% python3 -q
>>> import numpy as np
>>> from numpy import linalg as LA
>>> np.set_printoptions(precision=3, suppress=True, linewidth=200)
>>> K = np.diag(np.array([0, -3, 3])) + 3 * np.eye(3, k=1) + 3 * np.eye(3, k=-1)
>>> K
array([[ 0.,  3.,  0.],
       [ 3., -3.,  3.],
       [ 0.,  3.,  3.]])
>>> f = np.array([3, 0, 0])
>>> other = K + np.outer(f, np.eye(3)[2])
>>> round(float(LA.det(other) / LA.det(K)), 3), np.round(1 + LA.solve(K, f)[2], 3)
(-0.0, np.float64(0.0))
>>> other
array([[ 0.,  3.,  3.],
       [ 3., -3.,  3.],
       [ 0.,  3.,  3.]])
>>> r = LA.matrix_rank(other)
>>> r
np.int64(2)
>>> ns = LA.svd(other)[2][r:].T
>>> np.allclose(other @ ns, 0)
True
>>> LA.matrix_rank(other.T @ other), LA.matrix_rank(other @ other.T)
(np.int64(2), np.int64(2))
>>> np.round(other @ ns, 3) + 0
array([[0.],
       [0.],
       [0.]])
>>> [int(LA.matrix_rank(other[:, :j + 1])) for j in range(3)]
[1, 2, 2]
>>> ns[:, 0] / ns[np.abs(ns[:, 0]).round(6).argmax(), 0]
array([ 1. ,  0.5, -0.5])
>>> LA.norm(K, axis=1).argmax()
np.int64(1)
>>> round(float(LA.norm(K, "nuc")), 3)
11.276
>>> round(float(LA.norm(K[0] - K[2])), 3)
3.0
>>> vals, V = LA.eig(K)
>>> np.sort(LA.eigvals(K.T))
array([-5.638,  1.042,  4.596])
>>> np.sort(LA.eigvals(LA.inv(K)))
array([-0.177,  0.218,  0.96 ])
>>> np.round(LA.eigvalsh(K).min(), 3)
np.float64(-5.638)
>>> X = np.load("w.npy")
>>> X
array([[-1.846, -0.02 ,  1.631],
       [-0.983,  0.475,  1.393],
       [ 0.802,  1.83 ,  1.886],
       [ 0.984,  1.465,  0.427],
       [-3.864, -0.154,  5.265],
       [-0.975,  1.096,  3.238],
       [-1.313,  0.59 ,  2.397],
       [ 2.227,  1.499, -1.957],
       [-0.637,  1.004,  2.285],
       [-1.757,  0.497,  3.005],
       [ 0.451,  0.891, -0.23 ],
       [-2.036,  0.323,  3.041]])
>>> idx = X[:, 0] > np.median(X[:, 0])
>>> f = X[idx].mean(axis=0) - X[~idx].mean(axis=0)
>>> round(float((((X - X.mean(axis=0)) @ f > 0) == idx).mean()), 3)
0.833
>>> rng = np.random.default_rng(490113)
>>> other = X + rng.integers(-2, 3, (12, 2)) @ rng.integers(-2, 3, (2, 3))
>>> other
array([[-0.846,  3.98 ,  2.631],
       [-1.983,  4.475,  4.393],
       [-1.198,  1.83 ,  3.886],
       [ 0.984,  5.465,  2.427],
       [-2.864, -2.154,  3.265],
       [-0.975, -2.904,  1.238],
       [-1.313,  0.59 ,  2.397],
       [ 2.227,  5.499,  0.043],
       [-0.637,  3.004,  3.285],
       [-1.757,  4.497,  5.005],
       [-0.549, -3.109, -1.23 ],
       [-2.036, -1.677,  2.041]])
>>> np.abs(other - X).sum(axis=1)
array([6., 8., 4., 6., 5., 6., 0., 6., 3., 6., 6., 3.])
>>> LA.matrix_rank(other - X, tol=1e-8)
np.int64(2)
>>> np.round(LA.svd(other - X, compute_uv=False), 3) + 0
array([12.435,  3.792,  0.   ])
>>> A = np.loadtxt("dump.csv", delimiter=",")
>>> A
array([[-1.729,  2.027,  4.231],
       [ 3.843, -1.974,  2.517],
       [ 2.69 ,  4.123, -0.875]])
>>> T = np.stack([A, 2 * A, A[::-1]])
>>> LA.matrix_rank(T.reshape(3, -1))
np.int64(2)
>>> LA.norm(T, axis=(1, 2))
array([ 8.66 , 17.321,  8.66 ])
>>> f = np.array([-9, -1, 9])
>>> np.cross(A[0, :3], A[1, :3])
array([13.452, 20.613, -4.377])
>>> np.convolve(A[0], f)
array([ 15.565, -16.513, -55.67 ,  14.012,  38.078])
>>> theta = np.radians(120)
>>> Rm = np.eye(3)
>>> Rm[1, 1] = Rm[2, 2] = np.cos(theta)
>>> Rm[1, 2], Rm[2, 1] = -np.sin(theta), np.sin(theta)
>>> Rm
array([[ 1.   ,  0.   ,  0.   ],
       [ 0.   , -0.5  , -0.866],
       [ 0.   ,  0.866, -0.5  ]])
>>> other = A @ Rm.T
>>> np.allclose(A @ A.T, other @ other.T)
True
>>> np.allclose(LA.norm(A, axis=1), LA.norm(other, axis=1))
True
>>> np.round(LA.det(Rm), 3), round(float(np.trace(Rm)), 3)
(np.float64(1.0), 0.0)
>>> Q, V = LA.qr(Rm[:, :2])[0], LA.qr(Rm[:, 2:])[0]
>>> sigma = LA.svd(Q.T @ V, compute_uv=False)
>>> np.degrees(np.arccos(sigma.clip(0, 1)))
array([90.])
>>> f = np.array([-3, -1, -2]) + 0.5
>>> E = np.outer(f, f) / (f @ f)
>>> E
array([[0.714, 0.143, 0.429],
       [0.143, 0.029, 0.086],
       [0.429, 0.086, 0.257]])
>>> vals, V = LA.eigh(E)
>>> np.round(V.T @ V, 3) + 0
array([[1., 0., 0.],
       [0., 1., 0.],
       [0., 0., 1.]])
>>> LA.eigvalsh(E + -3 * np.eye(3))
array([-3., -3., -2.])
>>> np.round(V.T @ E @ V, 3) + 0
array([[0., 0., 0.],
       [0., 0., 0.],
       [0., 0., 1.]])
>>> vals.round(3) + 0
array([0., 0., 1.])
>>> V @ np.diag(vals) @ V.T
array([[0.714, 0.143, 0.429],
       [0.143, 0.029, 0.086],
       [0.429, 0.086, 0.257]])
>>> np.unique(vals.round(6) + 0, return_counts=True)[1]
array([2, 1])
>>> np.round(LA.svd(E, compute_uv=False), 3) + 0
array([1., 0., 0.])
>>> np.round(LA.eigvalsh(E @ E), 3) + 0
array([0., 0., 1.])
>>> round(float(LA.det(E)), 3)
-0.0
>>> LA.matrix_power(E, 2)
array([[0.714, 0.143, 0.429],
       [0.143, 0.029, 0.086],
       [0.429, 0.086, 0.257]])
>>> np.trace(E)
np.float64(1.0)
>>> vals, V = LA.eigh(E)
>>> vec = np.array([4, 1, 4])
>>> np.round(LA.eigvalsh(E[1:, 1:]), 3) + 0
array([0.   , 0.286])
>>> V * np.maximum(vals, 0) @ V.T
array([[0.714, 0.143, 0.429],
       [0.143, 0.029, 0.086],
       [0.429, 0.086, 0.257]])
>>> other = E / LA.norm(E, axis=1, keepdims=True)
>>> cov = other @ other.T
>>> (cov - 2 * np.eye(3)).round(6).argmax(axis=1)
array([1, 0, 0])
>>> cov[2]
array([1., 1., 1.])
>>> (np.abs(cov) > 0.9).astype(int)
array([[1, 1, 1],
       [1, 1, 1],
       [1, 1, 1]])
>>> LA.norm(other, axis=1)
array([1., 1., 1.])
>>> round(np.degrees(np.arccos(np.clip(cov[2, 0], -1, 1))), 3)
np.float64(0.0)
>>> cov
array([[1., 1., 1.],
       [1., 1., 1.],
       [1., 1., 1.]])
>>> left, sigma, vt = LA.svd(E, full_matrices=False)
>>> np.round(sigma / sigma[0], 3) + 0
array([1., 0., 0.])
>>> np.sqrt((sigma ** 2).sum()), round(LA.norm(E), 3)
(np.float64(1.0), np.float64(1.0))
>>> np.round(vt @ vt.T, 3) + 0
array([[1., 0., 0.],
       [0., 1., 0.],
       [0., 0., 1.]])
>>> np.abs(vt[0])
array([0.845, 0.169, 0.507])
>>> np.allclose(left * sigma @ vt, E)
True
>>> (sigma > 1e-8).sum()
np.int64(1)
>>> mat = np.loadtxt("m.csv", delimiter=",")
>>> mat
array([[0., 0., 0., 0.],
       [0., 1., 7., 3.],
       [0., 3., 1., 3.],
       [0., 3., 4., 4.]])
>>> (LA.matrix_power((mat != 0) + (mat.T != 0) + np.eye(4), 4) > 0).astype(int)
array([[1, 0, 0, 0],
       [0, 1, 1, 1],
       [0, 1, 1, 1],
       [0, 1, 1, 1]])
>>> mat @ mat
array([[ 0.,  0.,  0.,  0.],
       [ 0., 31., 26., 36.],
       [ 0., 15., 34., 24.],
       [ 0., 27., 41., 37.]])
>>> left, sigma, vt = LA.svd(mat)
>>> sigma
array([10.239,  3.762,  0.052,  0.   ])
>>> np.argmax(sigma[:-1] / (sigma[1:] + 1e-6)) + 1
np.int64(3)
>>> other = left[:, :3] @ np.diag(sigma[:3]) @ vt[:3]
>>> LA.matrix_rank(other)
np.int64(3)
>>> LA.matrix_rank(mat, rtol=0.05)
np.int64(2)
>>> round(float(LA.det(mat.T)), 3)
0.0
>>> round(LA.det(2 * mat), 3), round(float(LA.det(mat)), 3)
(np.float64(0.0), 0.0)
>>> LA.eigvals(mat)
array([ 9.464,  0.06 , -3.524,  0.   ])
>>> P = np.triu(np.array([[7, 6, 6, 6], [4, 1, 8, 6], [1, 7, 7, 6], [0, 9, 5, 6]]), 1) + np.eye(4)
>>> other = P @ mat @ LA.inv(P)
>>> other
array([[   0.,   42., -264., 1392.],
       [   0.,   43., -305., 1623.],
       [   0.,   21., -143.,  759.],
       [   0.,    3.,  -20.,  106.]])
>>> np.trace(other), np.trace(mat)
(np.float64(6.0), np.float64(6.0))
>>> left, sigma, vt = LA.svd(E)
>>> np.argmax(sigma[:-1] / (sigma[1:] + 1e-6)) + 1
np.int64(1)
>>> sigma.round(3) + 0
array([1., 0., 0.])
>>> other = left[:, :1] @ np.diag(sigma[:1]) @ vt[:1]
>>> other
array([[0.714, 0.143, 0.429],
       [0.143, 0.029, 0.086],
       [0.429, 0.086, 0.257]])
>>> round(float(LA.norm(E - other) / LA.norm(E)), 3)
0.0
>>> LA.matrix_rank(E, rtol=0.05)
np.int64(1)
>>> M = np.load("arr.npy")
>>> M
array([[-15, -10, -30, -18, -12, -36],
       [-10, -25, -40, -12, -30, -48],
       [-40, -40,   0, -48, -48,   0],
       [ 15,  10,  30,  18,  12,  36],
       [ 10,  25,  40,  12,  30,  48],
       [ 40,  40,   0,  48,  48,   0]])
>>> r = LA.matrix_rank(M)
>>> r
np.int64(3)
>>> ns = LA.svd(M)[2][r:].T
>>> np.round(M @ ns, 3) + 0
array([[0., 0., 0.],
       [0., 0., 0.],
       [0., 0., 0.],
       [0., 0., 0.],
       [0., 0., 0.],
       [0., 0., 0.]])
>>> [int(LA.matrix_rank(np.delete(M, i, axis=0))) for i in range(6)]
[3, 3, 3, 3, 3, 3]
>>> [int(LA.matrix_rank(M[:i])) for i in range(1, len(M) + 1)]
[1, 2, 3, 3, 3, 3]
>>> LA.matrix_rank(M.T @ M), LA.matrix_rank(M @ M.T)
(np.int64(3), np.int64(3))
>>> np.argsort(-LA.norm(M, axis=0).round(6), kind="stable")[:3]
array([5, 4, 3])
>>> arr = np.load("layer8.npy")
>>> arr
array([[ 1,  2, -2],
       [ 0,  0, -1],
       [ 0,  0,  0],
       [ 0,  0,  0],
       [ 1,  2, -1],
       [ 0,  0, -1],
       [ 0,  0,  0],
       [ 1,  2, -1],
       [ 0,  0,  0],
       [ 0,  0,  0],
       [ 1,  2, -1]])
>>> r = LA.matrix_rank(mat)
>>> r
np.int64(3)
>>> ns = LA.svd(mat)[2][r:].T
>>> [int(LA.matrix_rank(np.delete(mat, i, axis=0))) for i in range(4)]
[3, 2, 2, 2]
>>> mat @ ns
array([[0.],
       [0.],
       [0.],
       [0.]])
>>> [int(LA.matrix_rank(mat[:i])) for i in range(1, len(mat) + 1)]
[0, 1, 2, 3]
>>> ns @ ns.T
array([[1., 0., 0., 0.],
       [0., 0., 0., 0.],
       [0., 0., 0., 0.],
       [0., 0., 0., 0.]])
>>> ns[:, 0] / ns[np.abs(ns[:, 0]).round(6).argmax(), 0]
array([1., 0., 0., 0.])
>>> np.round(arr @ LA.pinv(arr) @ arr, 3) + 0
array([[ 1.,  2., -2.],
       [ 0.,  0., -1.],
       [ 0.,  0.,  0.],
       [ 0.,  0.,  0.],
       [ 1.,  2., -1.],
       [ 0.,  0., -1.],
       [ 0.,  0.,  0.],
       [ 1.,  2., -1.],
       [ 0.,  0.,  0.],
       [ 0.,  0.,  0.],
       [ 1.,  2., -1.]])
>>> np.abs(np.diag(LA.qr(arr)[1])) > 1e-9
array([ True, False,  True])
>>> np.allclose(arr[:-1].T @ LA.lstsq(arr[:-1].T, arr[-1])[0], arr[-1])
True
>>> r = LA.matrix_rank(arr)
>>> r
np.int64(2)
>>> ns = LA.svd(arr)[2][r:].T
>>> [int(LA.matrix_rank(np.delete(arr, i, axis=0))) for i in range(11)]
[2, 2, 2, 2, 2, 2, 2, 2, 2, 2, 2]
>>> [int(LA.matrix_rank(arr[:, :j + 1])) for j in range(3)]
[1, 1, 2]
>>> np.round(ns[:, 0] / ns[np.abs(ns[:, 0]).round(6).argmax(), 0], 3) + 0
array([ 1. , -0.5,  0. ])
>>> np.allclose(arr @ ns, 0)
True
>>> data = np.loadtxt("case18.csv", delimiter=",")
>>> data
array([[ 0.892, -0.135, -0.28 ],
       [-0.135,  0.831, -0.35 ],
       [-0.28 , -0.35 ,  0.277]])
>>> cov = data.T @ data
>>> np.round(LA.eigvalsh(cov)[::-1], 3) + 0
array([1., 1., 0.])
>>> (data @ data.T).shape
(3, 3)
>>> round(np.trace(cov), 3), round(float((data ** 2).sum()), 3)
(np.float64(2.0), 2.0)
>>> cov
array([[ 0.892, -0.135, -0.28 ],
       [-0.135,  0.831, -0.35 ],
       [-0.28 , -0.35 ,  0.277]])
>>> vec = np.array([-2, -3, 0])
>>> LA.norm(cov @ vec) <= LA.norm(cov, 2) * LA.norm(vec) + 1e-9
np.True_
>>> (cov @ vec).argmax()
np.int64(2)
>>> np.einsum("ij,j->i", cov, vec)
array([-1.377, -2.222,  1.608])
>>> cov @ vec
array([-1.377, -2.222,  1.608])
>>> cov @ np.eye(3)[1]
array([-0.135,  0.831, -0.35 ])
>>> left, sigma, vt = LA.svd(M)
>>> sigma.round(3) + 0
array([157.125,  88.578,  20.139,   0.   ,   0.   ,   0.   ])
>>> other = left[:, :3] @ np.diag(sigma[:3]) @ vt[:3]
>>> LA.matrix_rank(M, rtol=0.05)
np.int64(3)
>>> round(float(np.abs(M - other).max()), 3)
0.0
